>>> import numpy as np
>>> from numpy import linalg as LA
>>> np.set_printoptions(precision=3, suppress=True, linewidth=200, floatmode="fixed")
>>> def tidy(a):
...     return np.round(a, 3) + 0
... 
>>> F = np.loadtxt("out11.csv", delimiter=",")
>>> F
array([[  5.640,   5.150,   3.956,  -4.469,   7.190],
       [ -2.799,  -2.447,  -2.264,   2.165,  -3.342],
       [ -7.958,  -8.112,  -5.467,   6.287, -10.006],
       [  6.425,   6.874,   4.566,  -4.962,   8.180],
       [  3.412,   3.596,   2.407,  -2.531,   4.981],
       [  1.893,   1.840,   1.929,  -1.390,   2.283],
       [  1.367,   1.533,   1.626,  -1.477,   1.814],
       [ -0.326,  -0.727,  -0.596,   0.562,  -0.410],
       [ -1.036,  -1.818,  -1.229,   1.245,  -2.131],
       [ -3.971,  -3.764,  -3.654,   3.478,  -4.776],
       [ -4.149,  -4.547,  -3.310,   3.270,  -4.798],
       [ -1.802,  -1.965,  -1.324,   1.661,  -1.879],
       [  4.123,   3.977,   2.932,  -2.974,   4.993],
       [  5.820,   6.120,   4.368,  -4.474,   7.202],
       [  0.761,   0.297,  -0.050,   0.481,   0.412],
       [  0.810,   0.961,   0.238,  -0.815,   1.578],
       [ -7.671,  -7.092,  -5.056,   5.492,  -9.256]])
>>> labels = F[:, 0] > np.median(F[:, 0])
>>> f = F[labels].mean(axis=0) - F[~labels].mean(axis=0)
>>> ((F - F.mean(axis=0)) @ f > 0).astype(int)
array([1, 0, 0, 1, 1, 1, 1, 0, 0, 0, 0, 0, 1, 1, 1, 1, 0])
>>> labels.astype(int)
array([1, 0, 0, 1, 1, 1, 1, 0, 0, 0, 0, 0, 1, 1, 0, 1, 0])
>>> np.argsort(-np.abs(f).round(6), kind="stable")
array([4, 1, 0, 3, 2])
>>> tidy((((F - F.mean(axis=0)) @ f > 0) == labels).mean())
np.float64(0.941)
>>> feats = np.load("x.npy")
>>> tidy(feats)
array([[-0.441, -0.206, -0.618, -0.618],
       [-0.206,  0.971, -0.088, -0.088],
       [-0.618, -0.088,  0.735, -0.265],
       [-0.618, -0.088, -0.265,  0.735]])
>>> q, V = LA.qr(feats[:, :3])[0], LA.qr(feats[:, 3:])[0]
>>> sig = LA.svd(q.T @ V, compute_uv=False)
>>> tidy(sig)
array([0.000])
>>> (sig > 0.9).sum()
np.int64(0)
